$ ipython --no-banner

In [1]: import numpy as np

In [2]: from numpy import linalg as LA

In [3]: np.set_printoptions(precision=2, suppress=True, linewidth=200, floatmode="fixed")

In [4]: def rnd(a):
   ...:     return np.round(a, 2) + 0
   ...: 

In [5]: m1 = np.loadtxt("case13.csv", delimiter=",")

In [6]: rnd(m1)
Out[6]: 
array([[ 0.02,  0.98, -0.20],
       [ 0.98,  0.02,  0.20],
       [-0.20,  0.20,  0.96]])

In [7]: rnd(np.kron(np.eye(2, dtype=int), m1))
Out[7]: 
array([[ 0.02,  0.98, -0.20,  0.00,  0.00,  0.00],
       [ 0.98,  0.02,  0.20,  0.00,  0.00,  0.00],
       [-0.20,  0.20,  0.96,  0.00,  0.00,  0.00],
       [ 0.00,  0.00,  0.00,  0.02,  0.98, -0.20],
       [ 0.00,  0.00,  0.00,  0.98,  0.02,  0.20],
       [ 0.00,  0.00,  0.00, -0.20,  0.20,  0.96]])

In [8]: rnd(np.poly(m1))
Out[8]: array([ 1.00, -1.00, -1.00,  1.00])

In [9]: np.einsum("ij,ji->", m1, m1)
Out[9]: np.float64(3.0)

In [10]: rnd(LA.det(2 * m1)), rnd(LA.det(m1))
Out[10]: (np.float64(-8.0), np.float64(-1.0))

In [11]: rnd(LA.det(m1.T))
Out[11]: np.float64(-1.0)

In [12]: rnd(LA.eigvals(m1))
Out[12]: array([ 1.00, -1.00,  1.00])

In [13]: rnd((m1 + m1.T) / 2)
Out[13]: 
array([[ 0.02,  0.98, -0.20],
       [ 0.98,  0.02,  0.20],
       [-0.20,  0.20,  0.96]])

In [14]: np.trace(m1)
Out[14]: np.float64(1.0)

In [15]: rnd(LA.det(m1))
Out[15]: np.float64(-1.0)

In [16]: rnd(np.abs(LA.eigvals(m1)).max())
Out[16]: np.float64(1.0)

In [17]: rnd(LA.matrix_power(m1, 4))
Out[17]: 
array([[1.00, 0.00, 0.00],
       [0.00, 1.00, 0.00],
       [0.00, 0.00, 1.00]])

In [18]: np.allclose(m1, m1.T)
Out[18]: True
